>>> import numpy as np
>>> np.set_printoptions(precision=2, suppress=True, linewidth=160)
>>> def rd(a):
...     return np.round(a, 2) + 0
... 
>>> A = np.diag(np.array([1, 0, 0, -2]))
>>> A
array([[ 1,  0,  0,  0],
       [ 0,  0,  0,  0],
       [ 0,  0,  0,  0],
       [ 0,  0,  0, -2]])
>>> np.kron(np.eye(2, dtype=int), A)
array([[ 1,  0,  0,  0,  0,  0,  0,  0],
       [ 0,  0,  0,  0,  0,  0,  0,  0],
       [ 0,  0,  0,  0,  0,  0,  0,  0],
       [ 0,  0,  0, -2,  0,  0,  0,  0],
       [ 0,  0,  0,  0,  1,  0,  0,  0],
       [ 0,  0,  0,  0,  0,  0,  0,  0],
       [ 0,  0,  0,  0,  0,  0,  0,  0],
       [ 0,  0,  0,  0,  0,  0,  0, -2]])
>>> rd(np.linalg.eigvals(A).sum().real)
np.float64(-1.0)
>>> rd(np.linalg.det(A[::-1]))
np.float64(0.0)
>>> J = np.load("layer3.npy")
>>> J
array([[  1.4,  -1.5, -12. ,  -0.9],
       [ -1.5,   0.4,   1. ,   0.1],
       [  0.7,  -1.4,  11. ,   0.4],
       [  1.5,   1.3,  14. ,   0.8],
       [  0. ,   0.6, -14. ,  -0.2],
       [ -0.1,   0.5,  -3. ,  -0.8]])
>>> q, evecs = np.linalg.qr(J[:, :3])[0], np.linalg.qr(J[:, 3:])[0]
>>> sig = np.linalg.svd(q.T @ evecs, compute_uv=False)
>>> rd(np.linalg.norm(q @ q.T - evecs @ evecs.T, 2))
np.float64(1.0)
>>> rd(sig)
array([0.84])
>>> U, sig, Vh = np.linalg.svd(J, full_matrices=False)
>>> rd(np.cumsum(sig ** 2) / np.sum(sig ** 2))
array([0.98, 0.99, 1.  , 1.  ])
>>> rd(Vh @ Vh.T)
array([[1., 0., 0., 0.],
       [0., 1., 0., 0.],
       [0., 0., 1., 0.],
       [0., 0., 0., 1.]])
>>> (sig > 1e-8).sum()
np.int64(4)
>>> U.shape, sig.shape, Vh.shape
((6, 4), (4,), (4, 4))
